$ python3 -q
>>> import numpy as np
>>> np.set_printoptions(suppress=True, linewidth=100)
>>> A = np.load("layer16.npy")
>>> A
array([[ 2,  1,  1, -1],
       [-1,  2,  1,  1],
       [ 1, -1,  2,  1],
       [ 1,  1, -1,  2]])
>>> Uu, sigma, Vh = np.linalg.svd(A, full_matrices=False)
>>> np.round(Uu.T @ Uu, 3) + 0
array([[1., 0., 0., 0.],
       [0., 1., 0., 0.],
       [0., 0., 1., 0.],
       [0., 0., 0., 1.]])
>>> np.allclose(Uu * sigma @ Vh, A)
True
>>> np.round(Vh @ Vh.T, 3) + 0
array([[1., 0., 0., 0.],
       [0., 1., 0., 0.],
       [0., 0., 1., 0.],
       [0., 0., 0., 1.]])
>>> (sigma > 1e-8).sum()
np.int64(4)
>>> sigma.round(3)
array([3.   , 3.   , 2.236, 2.236])
>>> np.round(np.cumsum(sigma ** 2) / np.sum(sigma ** 2), 3)
array([0.321, 0.643, 0.821, 1.   ])
>>> Uu.shape, sigma.shape, Vh.shape
((4, 4), (4,), (4, 4))
>>> print(np.round(Uu.T @ A @ Vh.T, 3) + 0)
[[3.    0.    0.    0.   ]
 [0.    3.    0.    0.   ]
 [0.    0.    2.236 0.   ]
 [0.    0.    0.    2.236]]
>>> out = A[0, 0] * A[1:] - np.outer(A[1:, 0], A[0])
>>> print(out)
[[ 0  5  3  1]
 [ 0 -3  3  3]
 [ 0  1 -3  5]]
>>> np.flatnonzero(~out.round(6).any(axis=1))
array([], dtype=int64)
>>> out = np.array([[1, 1], [1, -1]])
>>> rng = np.random.default_rng(417)
>>> E = np.kron(out, np.kron(out, out))[rng.permutation(8)][:2]
>>> E
array([[ 1,  1, -1, -1,  1,  1, -1, -1],
       [ 1,  1,  1,  1, -1, -1, -1, -1]])
>>> # columns 0 and 1 are equal
>>> ang = np.radians(36)
>>> Rm = np.eye(8)
>>> Rm[3, 3] = Rm[2, 2] = np.cos(ang)
>>> Rm[3, 2], Rm[2, 3] = -np.sin(ang), np.sin(ang)
>>> Rm.round(3)
array([[ 1.   ,  0.   ,  0.   ,  0.   ,  0.   ,  0.   ,  0.   ,  0.   ],
       [ 0.   ,  1.   ,  0.   ,  0.   ,  0.   ,  0.   ,  0.   ,  0.   ],
       [ 0.   ,  0.   ,  0.809,  0.588,  0.   ,  0.   ,  0.   ,  0.   ],
       [ 0.   ,  0.   , -0.588,  0.809,  0.   ,  0.   ,  0.   ,  0.   ],
       [ 0.   ,  0.   ,  0.   ,  0.   ,  1.   ,  0.   ,  0.   ,  0.   ],
       [ 0.   ,  0.   ,  0.   ,  0.   ,  0.   ,  1.   ,  0.   ,  0.   ],
       [ 0.   ,  0.   ,  0.   ,  0.   ,  0.   ,  0.   ,  1.   ,  0.   ],
       [ 0.   ,  0.   ,  0.   ,  0.   ,  0.   ,  0.   ,  0.   ,  1.   ]])
>>> out = E @ Rm.T
>>> np.allclose(E @ E.T, out @ out.T)
True
>>> np.round(np.linalg.det(Rm), 3), np.round(np.trace(Rm), 3)
(np.float64(1.0), np.float64(7.618))
>>> def softmax(z):
...     e = np.exp(z - z.max(axis=-1, keepdims=True))
...     return e / e.sum(axis=-1, keepdims=True)
... 
>>> np.round(softmax(E[1] + -2), 3)
array([0.22, 0.22, 0.22, 0.22, 0.03, 0.03, 0.03, 0.03])
>>> np.round(softmax(E[1]), 3)
array([0.22, 0.22, 0.22, 0.22, 0.03, 0.03, 0.03, 0.03])
>>> scores = E @ E.T / np.sqrt(8)
>>> np.round(softmax(scores), 3)
array([[0.944, 0.056],
       [0.056, 0.944]])
>>> np.round(softmax(scores + np.triu(np.full(scores.shape, -np.inf), 1)), 3)
array([[1.   , 0.   ],
       [0.056, 0.944]])
>>> np.round(softmax(scores)[1] @ E, 3)
array([ 1.   ,  1.   ,  0.888,  0.888, -0.888, -0.888, -1.   , -1.   ])
>>> t3 = np.stack([E, 4 * E, E[::-1]])
>>> print(np.round(np.linalg.norm(t3, axis=(1, 2)), 3))
[ 4. 16.  4.]
>>> np.einsum("bij,cij->bc", t3, t3)
array([[ 16,  64,   0],
       [ 64, 256,   0],
       [  0,   0,  16]])
>>> print(np.linalg.matrix_rank(t3.reshape(3, -1)))
2
>>> np.linalg.matrix_rank(t3)
array([2, 2, 2])
>>> f, v = E[0], E[1]
>>> print(f @ v)
0
>>> f @ f
np.int64(8)
>>> p = (f @ v) / (f @ f) * f
>>> (v - p) @ f
np.float64(0.0)
>>> out = np.array([[1, -2],
...     [-2, 2],
...     [-3, -1],
...     [-3, 3],
...     [-1, -1],
...     [2, -2],
...     [3, 3],
...     [-2, -3]])
>>> E @ out
array([[ 5, -5],
       [-9,  5]])
>>> np.linalg.matrix_rank(E @ out)
np.int64(2)
>>> np.einsum("ik,kj->ij", E, out)
array([[ 5, -5],
       [-9,  5]])
>>> print(np.linalg.matrix_rank(np.vstack([E, out.T])))
4
>>> np.vstack([E, out.T]).shape
(4, 8)
>>> out.T @ E.T
array([[ 5, -9],
       [-5,  5]])
>>> X = np.load("run13.npy")
>>> X
array([[-2.031, -0.191, -2.248],
       [ 2.116, -1.372, -3.971],
       [ 2.746, -1.013, -2.075],
       [-1.184, -4.54 ,  6.45 ],
       [ 0.114, -5.407, 10.952],
       [-0.709,  0.516,  2.388],
       [ 0.056,  1.11 , 10.556],
       [ 1.82 ,  1.87 , -9.97 ],
       [-0.901, -2.647,  6.274],
       [ 0.954, -0.258, -2.532],
       [ 0.637,  4.352, -0.029],
       [ 2.419, -4.493,  1.285],
       [-1.584, -0.007, -2.475],
       [-1.851,  5.113, -4.121],
       [-0.132,  3.671, -7.758],
       [ 0.118,  2.303,  3.692],
       [ 0.73 , -3.168,  4.546],
       [-0.026, -2.689, -0.508],
       [-0.557, -1.858, -2.566],
       [ 2.211,  1.535, -2.383],
       [ 0.675,  5.605, -1.706]])
>>> d = np.linalg.norm(X[:, None] - X[None], axis=-1)
>>> np.flatnonzero(d[3] < d.mean() / 2)
array([ 3,  8, 16])
>>> d.shape
(21, 21)
>>> gram = np.cov(X, rowvar=False)
>>> print(np.round(X.std(axis=0), 3))
[1.38  3.111 5.269]
>>> gram.round(3)
array([[ 2.   , -0.334, -1.491],
       [-0.334, 10.164, -8.515],
       [-1.491, -8.515, 29.149]])
>>> gram.shape
(3, 3)
>>> print(np.argsort(-X.std(axis=0).round(6), kind="stable"))
[2 1 0]
>>> round(float(np.corrcoef(X[:, 1], X[:, 2])[0, 1]), 3)
-0.495
>>> np.argwhere(np.triu(np.abs(np.corrcoef(X.T)) > 0.8, 1))
array([], shape=(0, 2), dtype=int64)
>>> np.round(np.polyfit(X[:, 1], X[:, 2], 1), 3)
array([-0.838,  0.118])
>>> np.round(np.corrcoef(X.T), 3)
array([[ 1.   , -0.074, -0.195],
       [-0.074,  1.   , -0.495],
       [-0.195, -0.495,  1.   ]])
>>> round(np.einsum("ij,ji->", gram, gram), 3)
np.float64(1106.635)
>>> np.round(np.linalg.det(2 * gram), 3), round(np.linalg.det(gram), 3)
(np.float64(3306.241), np.float64(413.28))
>>> np.round(np.linalg.det(gram.T), 3)
np.float64(413.28)
>>> np.round(np.poly(gram), 3)
array([   1.   ,  -41.313,  300.066, -413.28 ])
>>> K = np.load("case16.npy")
>>> K
array([[ 0,  1, -2],
       [ 0,  0,  2],
       [ 0,  0,  0]])
>>> # looks like rank 2
>>> t3 = np.stack([K, 4 * K, K[::-1]])
>>> t3.shape
(3, 3, 3)
>>> out = np.array([[2, 0], [2, 1]])
>>> Z = np.array([[-1, -1], [1, -2]])
>>> m1 = np.kron(out, Z)
>>> m1
array([[-2, -2,  0,  0],
       [ 2, -4,  0,  0],
       [-2, -2, -1, -1],
       [ 2, -4,  1, -2]])
>>> np.linalg.matrix_power(m1, 2)
array([[  0,  12,   0,   0],
       [-12,  12,   0,   0],
       [  0,  18,   0,   3],
       [-18,  18,  -3,   3]])
>>> (m1 + m1.T) / 2
array([[-2.,  0., -1.,  1.],
       [ 0., -4., -1., -2.],
       [-1., -1., -1.,  0.],
       [ 1., -2.,  0., -2.]])
>>> np.round(np.sort(np.abs(np.linalg.eigvals(m1))), 3)
array([1.732, 1.732, 3.464, 3.464])
>>> m1 @ m1
array([[  0,  12,   0,   0],
       [-12,  12,   0,   0],
       [  0,  18,   0,   3],
       [-18,  18,  -3,   3]])
>>> Q, vecs = np.linalg.qr(m1[:, :2])[0], np.linalg.qr(m1[:, 2:])[0]
>>> sigma = np.linalg.svd(Q.T @ vecs, compute_uv=False)
>>> np.round(np.degrees(np.arccos(sigma.clip(0, 1))), 3)
array([45., 45.])
>>> round(float(np.linalg.norm(Q @ Q.T - vecs @ vecs.T, 2)), 3)
0.707
>>> (sigma > 0.9).sum()
np.int64(0)
>>> np.fft.fft(A[0])
array([3.+0.j, 1.-2.j, 3.+0.j, 1.+2.j])
>>> print(np.allclose(A @ A.T, A.T @ A))
True
>>> arr = np.loadtxt("dump.csv", delimiter=",")
>>> arr.round(3)
array([[ 0.5  ,  0.866,  0.   ],
       [-0.866,  0.5  ,  0.   ],
       [ 0.   ,  0.   ,  1.   ]])
>>> # columns are unit length and at right angles
>>> np.flatnonzero(np.linalg.matrix_power((arr != 0) + (arr.T != 0) + np.eye(3), 3)[2])
array([2])
>>> (np.linalg.matrix_power((arr != 0) + (arr.T != 0) + np.eye(3), 3) > 0).astype(int)
array([[1, 1, 0],
       [1, 1, 0],
       [0, 0, 1]])
>>> np.round(np.sort(np.linalg.eigvals(arr).real), 3)
array([0.5, 0.5, 1. ])
